% python3 -q
>>> import numpy as np
>>> import numpy.linalg as la
>>> np.set_printoptions(suppress=True, linewidth=120)
>>> X = np.load("data.npy")
>>> X
array([[ 5,  0,  0,  0,  0,  0,  0,  0],
       [ 1,  1,  0,  0,  0,  0,  0,  0],
       [ 0,  2, -1,  0,  0,  0,  0,  0],
       [-4, -1, -5,  5,  0,  0,  0,  0],
       [ 5, -4, -5, -1,  3,  0,  0,  0],
       [-3, -3,  2, -3,  1, -2,  0,  0],
       [-2, -4, -5,  5, -2,  0, -4,  0],
       [-5,  2,  0, -4,  4,  3, -1,  4]])
>>> theta = np.radians(180)
>>> Rm = np.eye(8)
>>> Rm[7, 7] = Rm[1, 1] = np.cos(theta)
>>> Rm[7, 1], Rm[1, 7] = -np.sin(theta), np.sin(theta)
>>> Rm.round(2) + 0
array([[ 1.,  0.,  0.,  0.,  0.,  0.,  0.,  0.],
       [ 0., -1.,  0.,  0.,  0.,  0.,  0.,  0.],
       [ 0.,  0.,  1.,  0.,  0.,  0.,  0.,  0.],
       [ 0.,  0.,  0.,  1.,  0.,  0.,  0.,  0.],
       [ 0.,  0.,  0.,  0.,  1.,  0.,  0.,  0.],
       [ 0.,  0.,  0.,  0.,  0.,  1.,  0.,  0.],
       [ 0.,  0.,  0.,  0.,  0.,  0.,  1.,  0.],
       [ 0.,  0.,  0.,  0.,  0.,  0.,  0., -1.]])
>>> A2 = X @ Rm.T
>>> A2.round(2) + 0
array([[ 5.,  0.,  0.,  0.,  0.,  0.,  0.,  0.],
       [ 1., -1.,  0.,  0.,  0.,  0.,  0.,  0.],
       [ 0., -2., -1.,  0.,  0.,  0.,  0.,  0.],
       [-4.,  1., -5.,  5.,  0.,  0.,  0.,  0.],
       [ 5.,  4., -5., -1.,  3.,  0.,  0.,  0.],
       [-3.,  3.,  2., -3.,  1., -2.,  0.,  0.],
       [-2.,  4., -5.,  5., -2.,  0., -4.,  0.],
       [-5., -2.,  0., -4.,  4.,  3., -1., -4.]])
>>> np.allclose(la.norm(X, axis=1), la.norm(A2, axis=1))
True
>>> round(la.det(Rm), 2), np.trace(Rm)
(np.float64(1.0), np.float64(4.0))
